$ python -q
>>> import numpy as np
>>> from numpy import linalg as LA
>>> np.set_printoptions(precision=1, suppress=True, linewidth=200)
>>> W0 = np.load("block2.npy")
>>> print(W0)
[[ 0 -3 -2]
 [ 3  0  3]
 [ 2 -3  0]]
>>> # rank 2
>>> rk = LA.matrix_rank(W0)
>>> print(rk)
2
>>> ns = LA.svd(W0)[2][rk:].T
>>> print([int(LA.matrix_rank(W0[:i])) for i in range(1, len(W0) + 1)])
[1, 2, 2]
>>> print(np.allclose(W0 @ ns, 0))
True
>>> print(ns @ ns.T)
[[ 0.4  0.3 -0.4]
 [ 0.3  0.2 -0.3]
 [-0.4 -0.3  0.4]]
>>> print(np.round(W0 @ ns, 1) + 0)
[[0.]
 [0.]
 [0.]]
>>> print(ns[:, 0] / ns[np.abs(ns[:, 0]).round(6).argmax(), 0])
[ 1.   0.7 -1. ]
>>> data = 3 * np.eye(5) + np.eye(5, k=1)
>>> print(data)
[[3. 1. 0. 0. 0.]
 [0. 3. 1. 0. 0.]
 [0. 0. 3. 1. 0.]
 [0. 0. 0. 3. 1.]
 [0. 0. 0. 0. 3.]]
>>> # triangular: eigenvalues sit on the diagonal
>>> hat = np.triu(np.array([[3, -3, -3, 2, 1],
...     [0, -3, -1, 1, 2],
...     [1, 1, -3, -3, 0],
...     [1, 1, -2, -1, -3],
...     [2, 0, 3, 2, 3]]), 1) + np.eye(5)
>>> A2 = hat @ data @ LA.inv(hat)
>>> print(round(LA.det(A2), 1))
243.0
>>> print(hat @ data - data @ hat)
[[ 0.  0. -2. -4.  0.]
 [ 0.  0.  0.  2.  1.]
 [ 0.  0.  0.  0.  0.]
 [ 0.  0.  0.  0.  0.]
 [ 0.  0.  0.  0.  0.]]
>>> print(np.trace(A2), np.trace(data))
15.0 15.0
>>> rng = np.random.default_rng(4)
>>> z = rng.permutation(5)
>>> A2 = data[:, z] * rng.choice([-1, 1], 5)
>>> print(A2)
[[ 0.  0. -3. -1.  0.]
 [ 1.  0. -0. -3.  0.]
 [ 3.  0. -0. -0.  1.]
 [ 0.  1. -0. -0.  3.]
 [ 0.  3. -0. -0.  0.]]
>>> left, _, Vt = LA.svd(data.T @ A2)
>>> print(np.round(LA.lstsq(data, A2)[0], 1) + 0)
[[ 0.  0. -1.  0.  0.]
 [ 0.  0.  0. -1.  0.]
 [ 1.  0.  0.  0.  0.]
 [ 0.  0.  0.  0.  1.]
 [ 0.  1.  0.  0.  0.]]
>>> print(LA.matrix_rank(data - data[0, 0] * np.eye(5)))
4
>>> print(np.prod(np.diag(data)), np.round(LA.det(data), 1))
243.0 243.0
>>> A2 = data / np.sqrt((data ** 2).mean(axis=1, keepdims=True))
>>> print(LA.matrix_rank(A2) == LA.matrix_rank(data))
True
>>> print(LA.matrix_rank(data - data.mean(axis=1, keepdims=True)))
4
>>> print(LA.norm(A2, axis=1))
[2.2 2.2 2.2 2.2 2.2]
>>> print(data - data.mean(axis=1, keepdims=True))
[[ 2.2  0.2 -0.8 -0.8 -0.8]
 [-0.8  2.2  0.2 -0.8 -0.8]
 [-0.8 -0.8  2.2  0.2 -0.8]
 [-0.8 -0.8 -0.8  2.2  0.2]
 [-0.6 -0.6 -0.6 -0.6  2.4]]
>>> E = np.loadtxt("w.csv", delimiter=",")
>>> print(E.round(1) + 0)
[[-0.7  0.1  0.2  0.2  0.5 -0.2  0.   0. ]
 [ 0.1 -2.   0.1  0.1  0.1 -0.1  0.1  0.2]
 [ 0.2  0.1 -1.4  0.2  0.5 -0.4  0.3  0.7]
 [ 0.2  0.1  0.2 -1.9  0.2 -0.1  0.3  0.2]
 [ 0.5  0.1  0.5  0.2 -1.8 -0.2 -0.3  0. ]
 [-0.2 -0.1 -0.4 -0.1 -0.2 -1.7  0.4 -0.1]
 [ 0.   0.1  0.3  0.3 -0.3  0.4 -1.5 -0.4]
 [ 0.   0.2  0.7  0.2  0.  -0.1 -0.4 -2.2]]
>>> # symmetric, so the eigenvalues are real
>>> left, s, Vt = LA.svd(E)
>>> print(s.round(1) + 0)
[3. 2. 2. 2. 2. 1. 1. 0.]
>>> A2 = left[:, :7] @ np.diag(s[:7]) @ Vt[:7]
>>> print(round(float(LA.norm(E - A2, 2)), 1), np.round(s[7], 1))
0.0 0.0
>>> print(np.allclose(E[:-1].T @ LA.lstsq(E[:-1].T, E[-1])[0], E[-1]))
True
>>> print(np.round(E @ LA.pinv(E) @ E, 1) + 0)
[[-0.7  0.1  0.2  0.2  0.5 -0.2  0.   0. ]
 [ 0.1 -2.   0.1  0.1  0.1 -0.1  0.1  0.2]
 [ 0.2  0.1 -1.4  0.2  0.5 -0.4  0.3  0.7]
 [ 0.2  0.1  0.2 -1.9  0.2 -0.1  0.3  0.2]
 [ 0.5  0.1  0.5  0.2 -1.8 -0.2 -0.3  0. ]
 [-0.2 -0.1 -0.4 -0.1 -0.2 -1.7  0.4 -0.1]
 [ 0.   0.1  0.3  0.3 -0.3  0.4 -1.5 -0.4]
 [ 0.   0.2  0.7  0.2  0.  -0.1 -0.4 -2.2]]
>>> print(LA.lstsq(E[:-1].T, E[-1])[2])
7
>>> print(np.unique(E.round(6), axis=0).shape)
(8, 8)
>>> print(np.abs(np.diag(LA.qr(E)[1])) > 1e-9)
[ True  True  True  True  True  True  True False]
>>> left, s, Vt = LA.svd(E)
>>> evecs = Vt[:(s > 1e-8).sum()]
>>> x0 = E[3] + -2 * E[0] + rng.integers(2) * np.eye(8)[1]
>>> print(x0)
[ 1.6 -0.1 -0.2 -2.3 -0.8  0.4  0.3  0.1]
>>> print(LA.matrix_rank(np.vstack([E, x0])))
7
>>> A2 = W0 / np.sqrt((W0 ** 2).mean(axis=1, keepdims=True))
>>> print(A2[2])
[ 1.  -1.4  0. ]
>>> print(W0 - W0.mean(axis=1, keepdims=True))
[[ 1.7 -1.3 -0.3]
 [ 1.  -2.   1. ]
 [ 2.3 -2.7  0.3]]
>>> print(LA.matrix_rank(W0 - W0.mean(axis=1, keepdims=True)))
2
>>> print(np.round(E.reshape(2, -1), 1) + 0)
[[-0.7  0.1  0.2  0.2  0.5 -0.2  0.   0.   0.1 -2.   0.1  0.1  0.1 -0.1  0.1  0.2  0.2  0.1 -1.4  0.2  0.5 -0.4  0.3  0.7  0.2  0.1  0.2 -1.9  0.2 -0.1  0.3  0.2]
 [ 0.5  0.1  0.5  0.2 -1.8 -0.2 -0.3  0.  -0.2 -0.1 -0.4 -0.1 -0.2 -1.7  0.4 -0.1  0.   0.1  0.3  0.3 -0.3  0.4 -1.5 -0.4  0.   0.2  0.7  0.2  0.  -0.1 -0.4 -2.2]]
>>> print(np.round(E.ravel(order="F"), 1) + 0)
[-0.7  0.1  0.2  0.2  0.5 -0.2  0.   0.   0.1 -2.   0.1  0.1  0.1 -0.1  0.1  0.2  0.2  0.1 -1.4  0.2  0.5 -0.4  0.3  0.7  0.2  0.1  0.2 -1.9  0.2 -0.1  0.3  0.2  0.5  0.1  0.5  0.2 -1.8 -0.2 -0.3
  0.  -0.2 -0.1 -0.4 -0.1 -0.2 -1.7  0.4 -0.1  0.   0.1  0.3  0.3 -0.3  0.4 -1.5 -0.4  0.   0.2  0.7  0.2  0.  -0.1 -0.4 -2.2]
>>> blk = E.reshape(8, 2, -1)
>>> print(blk.shape)
(8, 2, 4)
>>> print(np.einsum("ihd,jhd->hij", blk, blk).shape)
(2, 8, 8)
>>> print(np.round(blk.transpose(1, 0, 2), 1) + 0)
[[[-0.7  0.1  0.2  0.2]
  [ 0.1 -2.   0.1  0.1]
  [ 0.2  0.1 -1.4  0.2]
  [ 0.2  0.1  0.2 -1.9]
  [ 0.5  0.1  0.5  0.2]
  [-0.2 -0.1 -0.4 -0.1]
  [ 0.   0.1  0.3  0.3]
  [ 0.   0.2  0.7  0.2]]

 [[ 0.5 -0.2  0.   0. ]
  [ 0.1 -0.1  0.1  0.2]
  [ 0.5 -0.4  0.3  0.7]
  [ 0.2 -0.1  0.3  0.2]
  [-1.8 -0.2 -0.3  0. ]
  [-0.2 -1.7  0.4 -0.1]
  [-0.3  0.4 -1.5 -0.4]
  [ 0.  -0.1 -0.4 -2.2]]]
>>> print(np.einsum("ihd,ihd->ih", blk, blk))
[[0.6 0.3]
 [3.9 0.1]
 [2.  1. ]
 [3.6 0.2]
 [0.6 3.3]
 [0.3 3. ]
 [0.2 2.6]
 [0.5 4.9]]
>>> M = np.load("arr.npy")
>>> print(M)
[[ 2  2 24  5  8]
 [ 7  7  0  4  0]
 [ 1  0  3  7  1]]
>>> x0 = np.array([-8, -7, 4, 9, 9])
>>> print(M @ np.ones(5))
[41. 18. 12.]
>>> print(M @ np.eye(5)[3])
[5. 4. 7.]
>>> x0 @ M
Traceback (most recent call last):
  File "<python-input-68>", line 1, in <module>
    x0 @ M
    ~~~^~~
ValueError: matmul: Input operand 1 has a mismatch in its core dimension 0, with gufunc signature (n?,k),(k,m?)->(n?,m?) (size 3 is different from 5)
>>> print(M * x0)
[[-16 -14  96  45  72]
 [-56 -49   0  36   0]
 [ -8   0  12  63   9]]
>>> print((M * x0).sum(axis=1))
[183 -69  76]
>>> A2 = np.array([[3, 2], [3, 2], [3, 1], [1, 0], [3, 2]])
>>> print(LA.matrix_rank(np.vstack([M, A2.T])))
5
>>> print(A2.T @ M.T)
[[113  46  22]
 [ 48  28   7]]
>>> print(np.einsum("ik,kj->ij", M, A2))
[[113  48]
 [ 46  28]
 [ 22   7]]
>>> print(np.vstack([M, A2.T]).shape)
(5, 5)
>>> print(np.einsum("ik,kj->ji", M, A2))
[[113  46  22]
 [ 48  28   7]]
>>> W1 = np.array([[2, 1, 0, 0, 0, 2],
...     [0, 1, 2, 2, 1, 2],
...     [0, 0, 0, 2, 1, 2],
...     [2, 1, 2, 1, 2, 1],
...     [0, 1, 2, 0, 1, 0]])
>>> b = np.array([0, 1, 1, 2, 2, 2])
>>> hid = np.maximum(M @ W1 + b, 0)
>>> print((hid > 0).astype(int))
[[1 1 1 1 1 1]
 [1 1 1 1 1 1]
 [1 1 1 1 1 1]]
>>> Z = np.array([[-3, -3, 3],
...     [3, 0, -2],
...     [0, -2, -2],
...     [-2, 3, -3],
...     [3, 3, -1],
...     [2, -1, 1]])
>>> print(W1 @ Z)
[[  1  -8   6]
 [  6   3 -11]
 [  3   7  -5]
 [  3  -2  -4]
 [  6  -1  -7]]
>>> A2 = M + rng.integers(-2, 3, (3, 1)) @ rng.integers(-2, 3, (1, 5))
>>> print(A2)
[[ 2  4 23  3  9]
 [ 7  5  1  6 -1]
 [ 1 -4  5 11 -1]]
>>> print(LA.matrix_rank(A2 - M, tol=1e-8))
1
>>> print(np.round(LA.svd(A2 - M, compute_uv=False), 1) + 0)
[7.7 0.  0. ]
>>> s = 3 * 0.7 ** np.arange(3)
>>> J = rng.normal(size=(23, 3)) * rng.permutation(s)
>>> print(J.round(1) + 0)
[[ 0.3  3.3  0.9]
 [ 0.8 -3.1  6.8]
 [-2.8  2.3 -1. ]
 [-1.3 -1.4 -2. ]
 [ 0.6 -0.2  4.4]
 [-2.7  0.  -2.7]
 [ 1.1 -4.4 -1. ]
 [ 0.3 -3.1  3. ]
 [ 0.3  2.1  2.9]
 [-1.4 -1.7 -0.6]
 [ 1.1  1.8 -2.1]
 [-0.9 -1.7 -1.8]
 [-0.3 -0.3  6.2]
 [-0.7 -0.6  1.4]
 [-1.4 -0.8  0. ]
 [ 1.1 -2.8  4.1]
 [-0.5  0.4  2.5]
 [ 1.   2.2  0.5]
 [ 0.   0.7 -3. ]
 [ 1.8 -1.6 -3.8]
 [ 3.  -0.3 -3.5]
 [ 2.7 -0.7  3.2]
 [-1.2 -0.5 -5.1]]
>>> Xs = J - J.mean(axis=0)
>>> evecs = LA.svd(Xs)[2][:1]
>>> A2 = Xs - Xs @ evecs.T @ evecs
>>> print(np.round(np.diag(evecs.T @ evecs), 1) + 0)
[0. 0. 1.]
>>> print((Xs @ evecs.T).std(axis=0))
[3.2]
>>> gram = np.cov(J, rowvar=False)
>>> print(np.round(np.polyfit(J[:, 2], J[:, 0], 1), 1) + 0)
[0.1 0. ]
>>> print(np.corrcoef(J.T))
[[ 1.  -0.2  0.2]
 [-0.2  1.  -0.1]
 [ 0.2 -0.1  1. ]]
>>> print(np.round(np.median(J, axis=0), 1) + 0)
[ 0.3 -0.5  0. ]
>>> print(gram.shape)
(3, 3)
>>> print(LA.matrix_rank(J))
3
>>> print(np.round(np.abs(J).max(), 1))
6.8
>>> print(np.round(J.sum(axis=1), 1) + 0)
[ 4.6  4.4 -1.5 -4.7  4.8 -5.4 -4.3  0.1  5.3 -3.7  0.8 -4.3  5.5  0.  -2.1  2.5  2.4  3.7 -2.4 -3.6 -0.8  5.2 -6.8]
>>> print(np.round(J.mean(axis=0), 1) + 0)
[ 0.  -0.5  0.4]
>>> print(np.round(LA.norm(J), 1))
19.4
>>> print(J.shape)
(23, 3)
>>> J[23]
Traceback (most recent call last):
  File "<python-input-106>", line 1, in <module>
    J[23]
    ~^^^^
IndexError: index 23 is out of bounds for axis 0 with size 23
>>> A = np.loadtxt("sample5.csv", delimiter=",")
>>> print(A.round(1) + 0)
[[ 0.7  0.6  1.2 -0.7  0.9 -0.7]
 [-0.4  1.  -0.6  0.7  1.3  0.5]
 [-1.4  0.4 -0.2 -0.3 -0.1 -1.3]
 [ 0.7  0.2  0.   1.5 -0.4 -1.1]
 [-0.7 -1.3  0.9  0.7  0.8  0. ]
 [ 0.6 -0.9 -1.2 -0.4  0.8 -0.7]]
>>> A2 = A / LA.norm(A, axis=1, keepdims=True)
>>> gram = A2 @ A2.T
>>> print(np.argwhere(np.triu(np.abs(gram) > 0.95, 1)))
[]
>>> print(round(float(np.degrees(np.arccos(np.clip(gram[2, 0], -1, 1)))), 1))
90.0
>>> print(gram[2].round(1) + 0)
[0. 0. 1. 0. 0. 0.]
>>> A2 = LA.inv(A)
>>> print(round(LA.cond(A), 1))
1.0
>>> print(round(float(LA.det(A) * LA.det(A2)), 1))
1.0
>>> print(A2.round(1) + 0)
[[ 0.2 -0.1 -0.4  0.2 -0.2  0.2]
 [ 0.2  0.3  0.1  0.  -0.3 -0.2]
 [ 0.3 -0.1 -0.1  0.   0.2 -0.3]
 [-0.2  0.2 -0.1  0.4  0.2 -0.1]
 [ 0.2  0.3  0.  -0.1  0.2  0.2]
 [-0.2  0.1 -0.3 -0.3  0.  -0.2]]
>>> print(round(float(LA.slogdet(A)[0]), 1))
-1.0
>>> print(np.round(A @ A2, 1) + 0)
[[1. 0. 0. 0. 0. 0.]
 [0. 1. 0. 0. 0. 0.]
 [0. 0. 1. 0. 0. 0.]
 [0. 0. 0. 1. 0. 0.]
 [0. 0. 0. 0. 1. 0.]
 [0. 0. 0. 0. 0. 1.]]
